In [1]: import numpy as np

In [2]: np.set_printoptions(precision=3, suppress=True, linewidth=160)

In [3]: mat = np.loadtxt("mat.csv", delimiter=",")

In [4]: mat
Out[4]: 
array([[-0.6,  4.8, -0.3],
       [ 0.5,  4.2, -1.2],
       [ 0.2,  6.3,  0.6],
       [-0.2, -1.5,  1.6]])

In [5]: # column 1 is much longer than the rest

In [6]: x = np.array([3, -4, 3])

In [7]: rhs = mat @ x

In [8]: beta, lr = np.zeros(3), 1 / np.linalg.norm(mat, 2) ** 2

In [9]: for i in range(50):
   ...:     beta -= lr * mat.T @ (mat @ beta - rhs)
   ...:     if i % 10 == 0: print(i, round(np.linalg.norm(mat @ beta - rhs), 3))
   ...: 
0 5.05
10 3.54
20 2.736
30 2.302
40 2.043

In [10]: round(float(np.linalg.cond(mat)), 3)
Out[10]: 11.854

In [11]: x = np.array([-1, 2, 2])

In [12]: rhs = mat @ x

In [13]: rhs
Out[13]: array([ 9.6,  5.5, 13.6,  0.4])

In [14]: rng = np.random.default_rng(100)

In [15]: rhs = rhs + 0.1 * rng.normal(size=4)

In [16]: rhs
Out[16]: array([ 9.484,  5.529, 13.678,  0.454])

In [17]: beta, *_ = np.linalg.lstsq(mat, rhs)

In [18]: beta.round()
Out[18]: array([-1.,  2.,  2.])

In [19]: round(np.linalg.norm(rhs - mat @ beta), 3)
Out[19]: np.float64(0.003)

In [20]: np.round(mat.T @ (rhs - mat @ beta), 3) + 0
Out[20]: array([0., 0., 0.])

In [21]: M2 = np.c_[mat[:, :1] @ np.array([[2]]), np.array([3, 0, 1, 0])]

In [22]: M2
Out[22]: 
array([[-1.2,  3. ],
       [ 1. ,  0. ],
       [ 0.4,  1. ],
       [-0.4,  0. ]])

In [23]: np.linalg.matrix_rank(M2)
Out[23]: np.int64(2)

In [24]: gram = mat.T @ mat

In [25]: np.diag(gram)
Out[25]: array([ 0.69, 82.62,  4.45])

In [26]: np.linalg.svd(mat, compute_uv=False) ** 2
Out[26]: array([82.959,  4.21 ,  0.59 ])

In [27]: np.linalg.matrix_rank(gram)
Out[27]: np.int64(3)

In [28]: np.trace(gram), (mat ** 2).sum()
Out[28]: (np.float64(87.76), np.float64(87.76))

In [29]: gram
Out[29]: 
array([[ 0.69,  0.78, -0.62],
       [ 0.78, 82.62, -5.1 ],
       [-0.62, -5.1 ,  4.45]])

In [30]: W0 = np.array([[3, 0, 3], [3, 3, 0], [0, 3, 3]])

In [31]: W0
Out[31]: 
array([[3, 0, 3],
       [3, 3, 0],
       [0, 3, 3]])

In [32]: W0 @ (-1.0) ** np.arange(3)
Out[32]: array([6., 0., 0.])

In [33]: np.allclose(W0 @ W0.T, W0.T @ W0)
Out[33]: True

In [34]: np.sort(np.abs(np.fft.fft(W0[0]))), np.sort(np.linalg.svd(W0, compute_uv=False))
Out[34]: (array([3., 3., 6.]), array([3., 3., 6.]))

In [35]: np.fft.fft(W0[0])
Out[35]: array([6. +0.j   , 1.5+2.598j, 1.5-2.598j])

In [36]: z = rng.permutation(3)

In [37]: z
Out[37]: array([2, 0, 1])

In [38]: M2 = W0[z][:, z]

In [39]: np.sort(np.abs(np.linalg.eigvals(M2)))
Out[39]: array([3., 3., 6.])

In [40]: np.allclose(M2, W0)
Out[40]: True

In [41]: np.trace(M2)
Out[41]: np.int64(9)

In [42]: X = np.array([[0, 0, 0, 1, 0, 1],
    ...:     [0, 0, 0, 0, 0, 0],
    ...:     [0, 0, 0, 0, 0, 0],
    ...:     [1, 0, 0, 0, 0, 1],
    ...:     [0, 0, 0, 0, 0, 0],
    ...:     [1, 0, 0, 1, 0, 0]])

In [43]: X
Out[43]: 
array([[0, 0, 0, 1, 0, 1],
       [0, 0, 0, 0, 0, 0],
       [0, 0, 0, 0, 0, 0],
       [1, 0, 0, 0, 0, 1],
       [0, 0, 0, 0, 0, 0],
       [1, 0, 0, 1, 0, 0]])

In [44]: # row 2 repeats row 1

In [45]: z = rng.permutation(6)

In [46]: z
Out[46]: array([3, 4, 1, 0, 5, 2])

In [47]: M2 = X[z][:, z]

In [48]: np.sort(np.abs(np.linalg.eigvals(M2)))
Out[48]: array([0., 0., 0., 1., 1., 2.])

In [49]: np.diag(M2)
Out[49]: array([0, 0, 0, 0, 0, 0])

In [50]: np.allclose(M2, X)
Out[50]: False

In [51]: X @ X
Out[51]: 
array([[2, 0, 0, 1, 0, 1],
       [0, 0, 0, 0, 0, 0],
       [0, 0, 0, 0, 0, 0],
       [1, 0, 0, 2, 0, 1],
       [0, 0, 0, 0, 0, 0],
       [1, 0, 0, 1, 0, 2]])

In [52]: (X != 0).astype(int)
Out[52]: 
array([[0, 0, 0, 1, 0, 1],
       [0, 0, 0, 0, 0, 0],
       [0, 0, 0, 0, 0, 0],
       [1, 0, 0, 0, 0, 1],
       [0, 0, 0, 0, 0, 0],
       [1, 0, 0, 1, 0, 0]])

In [53]: np.flatnonzero(np.linalg.matrix_power((X != 0) + (X.T != 0) + np.eye(6), 6)[1])
Out[53]: array([1])

In [54]: np.argwhere(np.triu(X))
Out[54]: 
array([[0, 3],
       [0, 5],
       [3, 5]])

In [55]: np.trace(X @ X @ X) // 6
Out[55]: np.int64(1)

In [56]: X @ X
Out[56]: 
array([[2, 0, 0, 1, 0, 1],
       [0, 0, 0, 0, 0, 0],
       [0, 0, 0, 0, 0, 0],
       [1, 0, 0, 2, 0, 1],
       [0, 0, 0, 0, 0, 0],
       [1, 0, 0, 1, 0, 2]])

In [57]: low = np.diag(X.sum(axis=1)) - X

In [58]: np.round(np.linalg.eigvalsh(low), 3) + 0
Out[58]: array([0., 0., 0., 0., 3., 3.])

In [59]: np.linalg.matrix_rank(low)
Out[59]: np.int64(2)
